In [1]: import numpy as np

In [2]: np.set_printoptions(precision=3, suppress=True, linewidth=200, floatmode="fixed")

In [3]: tidy = lambda a: np.round(a, 3) + 0

In [4]: C = np.array([[1, 2, 3], [3, 2, 2]])

In [5]: E = np.repeat(C, 15 // 2, axis=0)

In [6]: rng = np.random.default_rng(528808)

In [7]: E = E + 0.02 * rng.normal(size=E.shape)

In [8]: tidy(E)
Out[8]: 
array([[0.990, 1.980, 2.998],
       [0.991, 2.010, 2.986],
       [0.986, 2.024, 2.993],
       [1.007, 1.991, 2.967],
       [0.995, 2.014, 2.980],
       [0.991, 1.988, 3.021],
       [1.023, 1.968, 2.987],
       [2.996, 2.019, 1.969],
       [2.959, 2.000, 1.994],
       [3.054, 2.006, 1.996],
       [3.001, 2.003, 1.992],
       [3.001, 2.063, 1.991],
       [3.007, 1.978, 2.005],
       [3.013, 2.008, 1.994]])

In [9]: np.linalg.matrix_rank(E, rtol=0.1)
Out[9]: np.int64(2)

In [10]: np.linalg.cond(E) > 100
Out[10]: np.True_

In [11]: round(np.log10(np.linalg.cond(E)))
Out[11]: 2

In [12]: [round(float(x), 3) for x in np.linalg.svd(E, compute_uv=False)[:3]]
Out[12]: [14.135, 4.115, 0.082]

In [13]: tidy(np.linalg.norm(E, 2) / np.linalg.norm(E))
Out[13]: np.float64(0.96)

In [14]: x0 = np.array([0, 3, 2])

In [15]: y = E @ x0

In [16]: tidy(np.linalg.lstsq(E, y)[0])
Out[16]: array([0.000, 3.000, 2.000])

In [17]: y = y + 0.3 * rng.normal(size=14)

In [18]: tidy(y)
Out[18]: array([11.310, 12.038, 11.330, 12.206, 11.843, 12.537, 11.926, 10.239,  9.839, 10.000, 10.359, 10.177,  9.770, 10.015])

In [19]: c, *_ = np.linalg.lstsq(E, y)

In [20]: tidy(np.linalg.norm(y - E @ c))
Out[20]: np.float64(1.217)

In [21]: c.round()
Out[21]: array([0.000, 1.000, 3.000])

In [22]: F = np.load("block10.npy")

In [23]: F
Out[23]: 
array([[-0.900, -3.000, -3.000],
       [-2.000,  2.100,  2.000],
       [-1.000, -3.000, -2.900]])

In [24]: tidy(np.linalg.eigvals(F).sum().real)
Out[24]: np.float64(-1.7)

In [25]: tidy(np.linalg.det(F[::-1]))
Out[25]: np.float64(0.819)

In [26]: tidy(np.linalg.det(F.T))
Out[26]: np.float64(-0.819)
